$ ipython --no-banner

In [1]: import numpy as np

In [2]: np.set_printoptions(suppress=True, linewidth=120)

In [3]: tidy = lambda a: np.round(a, 1) + 0

In [4]: rng = np.random.default_rng(381436)

In [5]: ang = rng.uniform(0, 2 * np.pi, 27)

In [6]: O, _ = np.linalg.qr(np.array([[0.9, -0.7],
   ...:     [-0.1, -0.7],
   ...:     [-0.6, 0.8],
   ...:     [1.2, -0.6],
   ...:     [1.3, -0.6],
   ...:     [-0.7, -0.3],
   ...:     [-2.1, -0.3],
   ...:     [-0.4, 0.9],
   ...:     [-1.6, -0.5]]))

In [7]: data = 5 * np.c_[np.cos(ang), np.sin(ang)] @ O.T

In [8]: print(tidy(data))
[[-2.1 -1.2  2.  -2.1 -2.2  0.   1.2  2.   0.4]
 [ 1.9  0.7 -1.6  2.1  2.2 -0.5 -2.2 -1.5 -1.3]
 [-2.  -1.1  1.9 -2.2 -2.2  0.1  1.4  1.9  0.6]
 [-0.6  0.9  0.1 -1.1 -1.3  1.3  3.3 -0.3  2.8]
 [-2.  -1.8  2.2 -1.8 -1.8 -0.6 -0.3  2.4 -0.9]
 [-0.9  0.6  0.4 -1.4 -1.5  1.2  3.3  0.   2.7]
 [-1.   0.4  0.6 -1.5 -1.7  1.2  3.2  0.2  2.6]
 [-2.1 -1.5  2.1 -2.  -2.1 -0.2  0.6  2.2 -0.2]
 [ 0.2  1.4 -0.7 -0.4 -0.5  1.4  3.2 -1.2  2.9]
 [-2.  -1.7  2.2 -1.8 -1.8 -0.6 -0.2  2.4 -0.9]
 [ 1.5  1.9 -1.9  1.1  1.1  1.1  1.7 -2.2  2. ]
 [ 0.8  1.7 -1.3  0.2  0.1  1.4  2.7 -1.7  2.7]
 [-2.1 -1.4  2.1 -2.1 -2.1 -0.2  0.8  2.2  0. ]
 [ 1.7  1.9 -2.   1.3  1.3  1.   1.3 -2.3  1.7]
 [ 1.7  1.9 -2.   1.4  1.4  0.9  1.2 -2.3  1.6]
 [ 0.5  1.6 -1.1  0.  -0.1  1.4  2.9 -1.5  2.8]
 [-0.9 -1.8  1.4 -0.4 -0.3 -1.4 -2.6  1.8 -2.6]
 [-0.8  0.7  0.3 -1.3 -1.5  1.2  3.3 -0.1  2.7]
 [ 2.   0.9 -1.8  2.2  2.3 -0.3 -1.8 -1.8 -1. ]
 [ 0.9  1.8 -1.4  0.4  0.3  1.4  2.6 -1.8  2.6]
 [-1.4 -1.9  1.9 -1.  -1.  -1.1 -1.8  2.2 -2.1]
 [ 0.9  1.8 -1.4  0.4  0.3  1.3  2.5 -1.9  2.6]
 [-1.8 -1.9  2.1 -1.5 -1.4 -0.9 -1.1  2.4 -1.5]
 [ 0.1  1.3 -0.6 -0.5 -0.6  1.4  3.2 -1.1  2.9]
 [-0.2  1.2 -0.3 -0.8 -0.9  1.4  3.3 -0.8  2.9]
 [ 0.9 -0.6 -0.4  1.4  1.5 -1.2 -3.3  0.  -2.7]
 [-2.1 -1.2  2.  -2.1 -2.2  0.1  1.3  2.   0.5]]

In [9]: gram = np.cov(data, rowvar=False)

In [10]: print(gram.shape)
(9, 9)

In [11]: print(tidy(np.median(data, axis=0)))
[-0.6  0.7  0.1 -0.8 -0.9  0.9  1.3 -0.1  1.6]

In [12]: print(tidy(data.std(axis=0)))
[1.4 1.4 1.6 1.4 1.4 1.  2.  1.7 1.9]

In [13]: print(np.argsort(-data.std(axis=0).round(6), kind="stable"))
[6 8 7 2 1 0 4 3 5]

In [14]: print(tidy(np.corrcoef(data[:, 6], data[:, 2])[0, 1]))
-0.2

In [15]: print(tidy(np.polyfit(data[:, 6], data[:, 2], 1)))
[-0.2  0.4]

In [16]: r = np.linalg.matrix_rank(data)

In [17]: print(r)
2

In [18]: ns = np.linalg.svd(data)[2][r:].T

In [19]: print([int(np.linalg.matrix_rank(data[:, :j + 1])) for j in range(9)])
[1, 2, 2, 2, 2, 2, 2, 2, 2]

In [20]: print([int(np.linalg.matrix_rank(data[:i])) for i in range(1, len(data) + 1)])
[1, 2, 2, 2, 2, 2, 2, 2, 2, 2, 2, 2, 2, 2, 2, 2, 2, 2, 2, 2, 2, 2, 2, 2, 2, 2, 2]

In [21]: ang = np.radians(30)

In [22]: Rm = np.eye(9)

In [23]: Rm[7, 7] = Rm[0, 0] = np.cos(ang)

In [24]: Rm[7, 0], Rm[0, 7] = -np.sin(ang), np.sin(ang)

In [25]: print(tidy(Rm))
[[ 0.9  0.   0.   0.   0.   0.   0.   0.5  0. ]
 [ 0.   1.   0.   0.   0.   0.   0.   0.   0. ]
 [ 0.   0.   1.   0.   0.   0.   0.   0.   0. ]
 [ 0.   0.   0.   1.   0.   0.   0.   0.   0. ]
 [ 0.   0.   0.   0.   1.   0.   0.   0.   0. ]
 [ 0.   0.   0.   0.   0.   1.   0.   0.   0. ]
 [ 0.   0.   0.   0.   0.   0.   1.   0.   0. ]
 [-0.5  0.   0.   0.   0.   0.   0.   0.9  0. ]
 [ 0.   0.   0.   0.   0.   0.   0.   0.   1. ]]

In [26]: A2 = data @ Rm.T

In [27]: print(tidy(np.linalg.det(Rm)), tidy(np.trace(Rm)))
1.0 8.7

In [28]: print(np.allclose(data @ data.T, A2 @ A2.T))
True

In [29]: print(np.allclose(np.linalg.norm(data, axis=1), np.linalg.norm(A2, axis=1)))
True

In [30]: vec = np.array([3, 2, 1, -3, 3, -2, 3, 0, 0])

In [31]: target = Rm @ vec

In [32]: c, lr = np.zeros(9), 1 / np.linalg.norm(Rm, 2) ** 2

In [33]: for i in range(6):
    ...:     c -= lr * Rm.T @ (Rm @ c - target)
    ...:     if i % 2 == 0: print(i, round(np.linalg.norm(Rm @ c - target), 1))
    ...: 
0 0.0
2 0.0
4 0.0

In [34]: print(tidy(c))
[ 3.  2.  1. -3.  3. -2.  3.  0.  0.]

In [35]: X = np.load("mat.npy")

In [36]: print(X)
[[2 3 2 3]
 [7 7 7 7]
 [2 3 2 3]
 [7 7 7 7]]

In [37]: print(tidy(np.linalg.norm(X, 2) / np.linalg.norm(X)))
1.0

In [38]: left, sigma, Vh = np.linalg.svd(X)

In [39]: print(np.argmax(sigma[:-1] / (sigma[1:] + 1e-6)) + 1)
2

In [40]: A2 = left[:, :2] @ np.diag(sigma[:2]) @ Vh[:2]

In [41]: print(tidy(np.abs(X - A2).max()))
0.0

In [42]: print(tidy(A2))
[[2. 3. 2. 3.]
 [7. 7. 7. 7.]
 [2. 3. 2. 3.]
 [7. 7. 7. 7.]]

In [43]: print(tidy(np.linalg.norm(X - A2) / np.linalg.norm(X)))
0.0

In [44]: print(np.linalg.matrix_rank(A2))
2

In [45]: left, sigma, Vh = np.linalg.svd(X)

In [46]: V = Vh[:(sigma > 1e-8).sum()]

In [47]: vec = X[1] + 3 * X[0] + rng.integers(2) * np.eye(4)[1]

In [48]: print(vec)
[13. 16. 13. 16.]

In [49]: print(np.linalg.matrix_rank(np.vstack([X, vec])))
2

In [50]: print(tidy(np.diag(V.T @ V)))
[0.5 0.5 0.5 0.5]

In [51]: print(np.allclose(V.T @ V @ vec, vec))
True

In [52]: print(tidy(V.T @ V))
[[0.5 0.  0.5 0. ]
 [0.  0.5 0.  0.5]
 [0.5 0.  0.5 0. ]
 [0.  0.5 0.  0.5]]

In [53]: r = np.linalg.matrix_rank(X)

In [54]: print(r)
2

In [55]: ns = np.linalg.svd(X)[2][r:].T

In [56]: print(np.linalg.matrix_rank(X.T @ X), np.linalg.matrix_rank(X @ X.T))
2 2

In [57]: print([int(np.linalg.matrix_rank(X[:, :j + 1])) for j in range(4)])
[1, 2, 2, 2]

In [58]: print([int(np.linalg.matrix_rank(X[:i])) for i in range(1, len(X) + 1)])
[1, 2, 2, 2]
